$ python -q
>>> import numpy as np
>>> from numpy import linalg as LA
>>> np.set_printoptions(precision=3, suppress=True, linewidth=140)
>>> def rnd(a):
...     return np.round(a, 3) + 0
... 
>>> m1 = np.load("data.npy")
>>> m1
array([[1, 3, 2, 2],
       [1, 4, 3, 0],
       [0, 2, 2, 0],
       [1, 0, 0, 2],
       [1, 1, 0, 2],
       [1, 0, 0, 2],
       [0, 0, 0, 0],
       [1, 2, 1, 0],
       [1, 1, 0, 2],
       [1, 4, 3, 0],
       [1, 0, 0, 2],
       [0, 0, 0, 0],
       [1, 2, 1, 0],
       [0, 0, 0, 0],
       [0, 0, 0, 0],
       [0, 0, 0, 0],
       [1, 2, 2, 2],
       [1, 2, 1, 0]])
>>> dist = LA.norm(m1[:, None] - m1[None], axis=-1)
>>> rnd(dist[7])
array([2.449, 2.828, 1.414, 3.   , 2.449, 3.   , 2.449, 0.   , 2.449, 2.828, 3.   , 2.449, 0.   , 2.449, 2.449, 2.449, 2.236, 0.   ])
>>> LA.matrix_rank(dist ** 2)
np.int64(6)
>>> (dist + 1e9 * np.eye(18)).round(6).argmin(axis=1)
array([16,  9,  7,  5,  8,  3, 11, 12,  4,  1,  3,  6,  7,  6,  6,  6,  0,  7])
>>> rnd(dist[:5, :5])
array([[0.   , 2.449, 2.449, 3.606, 2.828],
       [2.449, 0.   , 2.449, 5.385, 4.69 ],
       [2.449, 2.449, 0.   , 3.606, 3.162],
       [3.606, 5.385, 3.606, 0.   , 1.   ],
       [2.828, 4.69 , 3.162, 1.   , 0.   ]])
>>> rnd(LA.norm(m1 - m1.mean(axis=0), axis=1))
array([2.436, 3.581, 1.712, 1.983, 1.542, 1.983, 1.838, 1.125, 1.542, 3.581, 1.983, 1.838, 1.125, 1.838, 1.838, 1.838, 1.868, 1.125])
>>> dist[7].round(6).argsort(kind="stable")[:4]
array([ 7, 12, 17,  2])
>>> np.unravel_index(dist.round(6).argmax(), dist.shape)
(np.int64(1), np.int64(3))
>>> dist.mean(axis=1).argmax()
np.int64(1)
>>> dist.shape
(18, 18)
>>> rnd(LA.norm(m1, axis=1))
array([4.243, 5.099, 2.828, 2.236, 2.449, 2.236, 0.   , 2.449, 2.449, 5.099, 2.236, 0.   , 2.449, 0.   , 0.   , 0.   , 3.606, 2.449])
>>> arr = np.array([[8, 3, -1, -7], [5, 8, -2, -8], [9, 4, -9, 9], [4, 4, 7, -2]])
>>> arr
array([[ 8,  3, -1, -7],
       [ 5,  8, -2, -8],
       [ 9,  4, -9,  9],
       [ 4,  4,  7, -2]])
>>> P = np.triu(np.array([[3, -3, 1, 0], [-1, -2, 4, 2], [3, 2, -3, -5], [3, 4, -5, 4]]), 1) + np.eye(4)
>>> A2 = P @ arr @ LA.inv(P)
>>> rnd(LA.det(A2))
np.float64(-7941.0)
>>> A2
array([[    2.,   -11.,    38.,   238.],
       [   49.,   179.,  -789., -4279.],
       [  -11.,   -49.,   163.,   932.],
       [    4.,    16.,   -61.,  -339.]])
>>> rnd(np.poly(A2))
array([    1.,    -5.,   -95.,  2300., -7941.])
>>> u, r1 = arr[0], arr[2]
>>> u @ r1
np.int64(30)
>>> p = (u @ r1) / (u @ u) * u
>>> rnd(r1 - p)
array([ 7.049,  3.268, -8.756, 10.707])
>>> LA.matrix_rank(np.outer(u, r1))
np.int64(1)
>>> O, V = LA.qr(arr[:, :2])[0], LA.qr(arr[:, 2:])[0]
>>> s = LA.svd(O.T @ V, compute_uv=False)
>>> rnd(s)
array([0.596, 0.502])
>>> rnd(np.degrees(np.arccos(s.clip(0, 1))))
array([53.388, 59.858])
>>> (s > 0.9).sum()
np.int64(0)
>>> W0 = 2 * np.eye(7) + np.eye(7, k=1)
>>> W0
array([[2., 1., 0., 0., 0., 0., 0.],
       [0., 2., 1., 0., 0., 0., 0.],
       [0., 0., 2., 1., 0., 0., 0.],
       [0., 0., 0., 2., 1., 0., 0.],
       [0., 0., 0., 0., 2., 1., 0.],
       [0., 0., 0., 0., 0., 2., 1.],
       [0., 0., 0., 0., 0., 0., 2.]])
>>> W1 = np.array([[3, 0, 2],
...     [1, 2, 3],
...     [0, 0, 2],
...     [3, 1, 0],
...     [1, 2, 3],
...     [1, 0, 3],
...     [3, 1, 0]])
>>> coef = np.array([-2, 0, 1])
>>> H = np.maximum(W0 @ W1 + coef, 0)
>>> (H > 0).astype(int)
array([[1, 1, 1],
       [0, 1, 1],
       [1, 1, 1],
       [1, 1, 1],
       [1, 1, 1],
       [1, 1, 1],
       [1, 1, 1]])
>>> rnd((H > 0).mean(axis=0))
array([0.857, 1.   , 1.   ])
>>> H
array([[ 5.,  2.,  8.],
       [ 0.,  4.,  9.],
       [ 1.,  1.,  5.],
       [ 5.,  4.,  4.],
       [ 1.,  4., 10.],
       [ 3.,  1.,  7.],
       [ 4.,  2.,  1.]])
>>> W2 = np.array([[-7, -4], [2, -7], [0, 8]])
>>> (H @ W2).round(6).argmax(axis=1)
array([1, 1, 1, 1, 1, 1, 1])
>>> rnd(np.sort(LA.eigvals(W0)))
array([2., 2., 2., 2., 2., 2., 2.])
>>> np.prod(np.diag(W0)), rnd(LA.det(W0))
(np.float64(128.0), np.float64(128.0))
>>> [int(LA.matrix_rank(LA.matrix_power(W0, p))) for p in range(1, 8)]
[7, 7, 7, 7, 7, 7, 7]
>>> LA.matrix_rank(W0 - W0[0, 0] * np.eye(7))
np.int64(6)
>>> vec = np.array([2, 5, 2, 2, 1, 2, 1])
>>> rhs = W0 @ vec
>>> coef, lr = np.zeros(7), 1 / LA.norm(W0, 2) ** 2
>>> for i in range(3):
...     coef -= lr * W0.T @ (W0 @ coef - rhs)
...     if i % 1 == 0: print(i, round(LA.norm(W0 @ coef - rhs), 3))
... 
0 2.563
1 1.407
2 1.103
>>> rnd(coef)
array([2.332, 4.484, 2.513, 1.624, 1.291, 1.777, 1.111])
>>> rnd(LA.cond(W0))
np.float64(2.637)
>>> G = W0.T @ W0
>>> rnd(LA.svd(W0, compute_uv=False) ** 2)
array([8.669, 7.733, 6.352, 4.763, 3.231, 2.005, 1.247])
>>> rnd(LA.eigvalsh(G)[::-1])
array([8.669, 7.733, 6.352, 4.763, 3.231, 2.005, 1.247])
>>> np.trace(G), (W0 ** 2).sum()
(np.float64(34.0), np.float64(34.0))
>>> (W0 @ W0.T).shape
(7, 7)
>>> rnd(LA.det(W0))
np.float64(128.0)
>>> rnd(np.sort(np.abs(LA.eigvals(W0))))
array([2., 2., 2., 2., 2., 2., 2.])
>>> np.allclose(W0 @ W0.T, W0.T @ W0)
False
>>> W0.inv()
Traceback (most recent call last):
  File "<python-input-62>", line 1, in <module>
    W0.inv()
    ^^^^^^
AttributeError: 'numpy.ndarray' object has no attribute 'inv'
>>> feats = np.load("arr.npy")
>>> feats
array([[ 5.,  0.,  0.,  0.,  0.,  0.],
       [ 0., 86., 63., 18., 27., 36.],
       [ 0., 63., 54., 14., 21., 28.],
       [ 0., 18., 14.,  9.,  6.,  8.],
       [ 0., 27., 21.,  6., 14., 12.],
       [ 0., 36., 28.,  8., 12., 21.]])
>>> A2 = LA.inv(feats)
>>> np.allclose(A2, feats.T)
False
>>> rnd(LA.inv(A2))
array([[ 5.,  0.,  0.,  0.,  0.,  0.],
       [ 0., 86., 63., 18., 27., 36.],
       [ 0., 63., 54., 14., 21., 28.],
       [ 0., 18., 14.,  9.,  6.,  8.],
       [ 0., 27., 21.,  6., 14., 12.],
       [ 0., 36., 28.,  8., 12., 21.]])
>>> rng = np.random.default_rng(591)
>>> J = rng.normal(size=(33, 3))
>>> J = 10 * J / LA.norm(J, axis=1, keepdims=True)
>>> rnd(J)
array([[ 3.688, -6.922, -6.203],
       [ 3.417, -4.089,  8.462],
       [-8.747,  2.358, -4.234],
       [-4.888,  6.384, -5.946],
       [ 5.518,  6.11 , -5.676],
       [-6.702, -0.198, -7.419],
       [ 3.97 , -3.228,  8.592],
       [ 1.709,  9.842, -0.453],
       [-7.561,  2.885,  5.875],
       [ 4.689,  1.361, -8.727],
       [-0.566,  2.03 ,  9.775],
       [-6.465, -6.005, -4.705],
       [ 4.39 , -6.49 ,  6.214],
       [-0.688,  7.862,  6.141],
       [-4.244,  8.363,  3.472],
       [-9.162, -3.918, -0.834],
       [-5.344,  6.945, -4.817],
       [-8.152,  5.138,  2.675],
       [-6.541,  6.947,  2.993],
       [-4.859, -8.583,  1.648],
       [ 9.603, -2.781,  0.235],
       [ 0.613,  0.171, -9.98 ],
       [ 0.463, -0.535,  9.975],
       [ 1.743,  5.496, -8.171],
       [ 0.712,  8.96 , -4.383],
       [ 6.708,  2.27 , -7.06 ],
       [ 4.909, -1.615,  8.561],
       [ 8.503,  1.04 , -5.159],
       [ 5.384, -2.703,  7.982],
       [-3.065,  5.663, -7.651],
       [-3.141, -3.388, -8.869],
       [ 2.898,  9.125,  2.887],
       [-4.453,  3.925,  8.048]])
>>> P = J @ LA.solve(J.T @ J, J.T)
>>> rnd(P @ J[:, 2])
array([-6.203,  8.462, -4.234, -5.946, -5.676, -7.419,  8.592, -0.453,  5.875, -8.727,  9.775, -4.705,  6.214,  6.141,  3.472, -0.834,
       -4.817,  2.675,  2.993,  1.648,  0.235, -9.98 ,  9.975, -8.171, -4.383, -7.06 ,  8.561, -5.159,  7.982, -7.651, -8.869,  2.887,
        8.048])
>>> LA.matrix_rank(np.eye(33) - P)
np.int64(30)
>>> rnd(np.trace(P))
np.float64(3.0)
>>> Xc = J - J.mean(axis=1)
Traceback (most recent call last):
  File "<python-input-76>", line 1, in <module>
    Xc = J - J.mean(axis=1)
         ~~^~~~~~~~~~~~~~~~
ValueError: operands could not be broadcast together with shapes (33,3) (33,) 
>>> Xc = J - J.mean(axis=0)
>>> left, s, VT = LA.svd(Xc, full_matrices=False)
>>> (np.sign(left[:, 0]) == np.sign(left[0, 0])).astype(int)
array([1, 0, 1, 1, 1, 1, 0, 1, 0, 1, 0, 1, 0, 0, 0, 1, 1, 0, 0, 0, 0, 1, 0, 1, 1, 1, 0, 1, 0, 1, 1, 0, 0])
>>> np.abs(VT[0]).argmax()
np.int64(2)
>>> np.searchsorted(np.cumsum(s ** 2) / (s ** 2).sum(), 0.9) + 1
np.int64(3)
>>> rnd(np.abs(VT[-1]))
array([0.606, 0.789, 0.098])
>>> rnd(s ** 2 / (s ** 2).sum())
array([0.446, 0.313, 0.241])
>>> rnd(Xc.mean(axis=0))
array([0., 0., 0.])
>>> LA.matrix_rank(Xc)
np.int64(3)
>>> Xc = J - J.mean(axis=0)
>>> V = LA.svd(Xc)[2][:1]
>>> A2 = Xc - Xc @ V.T @ V
>>> rnd(A2.std(axis=0))
array([5.199, 4.922, 1.611])
>>> LA.norm(A2, axis=1).round(6).argmax()
np.int64(0)
>>> vec = np.array([4, 3, 2])
>>> rhs = J @ vec
>>> try:
...     LA.solve(J, rhs)
... except LA.LinAlgError as e:
...     print(e)
... 
Last 2 dimensions of the array must be square
>>> rnd(LA.solve(J.T @ J, J.T @ rhs))
array([4., 3., 2.])
>>> rhs = rhs + 0.05 * rng.normal(size=33)
>>> rnd(rhs)
array([-18.403,  18.311, -36.401, -12.354,  29.151, -42.298,  23.409,  35.458,  -9.868,   5.368,  23.417, -53.349,  10.524,  33.123,
        15.033, -50.059, -10.102, -11.904,   0.733, -41.871,  30.544, -16.968,  20.179,   7.052,  21.027,  19.529,  31.958,  26.788,
        29.366, -10.539, -40.475,  44.695,  10.111])
>>> coef, *_ = LA.lstsq(J, rhs)
>>> [round(float(LA.norm(LA.solve(J.T @ J + lam * np.eye(3), J.T @ rhs))), 2) for lam in (0, 1, 10, 100)]
[5.39, 5.38, 5.32, 4.81]
>>> E = np.loadtxt("w.csv", delimiter=",")
>>> E
array([[-1., -1.,  0., -2., -2.,  1.],
       [ 1., -1., -1.,  0., -2., -2.],
       [-2.,  1., -1., -1.,  0., -2.],
       [-2., -2.,  1., -1., -1.,  0.],
       [ 0., -2., -2.,  1., -1., -1.],
       [-1.,  0., -2., -2.,  1., -1.]])
>>> idx = rng.permutation(6)
>>> A2 = E[:, idx] * rng.choice([-1, 1], 6)
>>> A2
array([[-2., -1.,  1., -1.,  0., -2.],
       [ 0., -1., -1.,  2., -1., -2.],
       [-1.,  1.,  2.,  2., -1.,  0.],
       [-1., -2.,  2., -0.,  1., -1.],
       [ 1., -2., -0.,  1., -2., -1.],
       [-2.,  0.,  1.,  1., -2.,  1.]])
>>> left, _, VT = LA.svd(E.T @ A2)
>>> idx
array([3, 1, 0, 5, 2, 4])
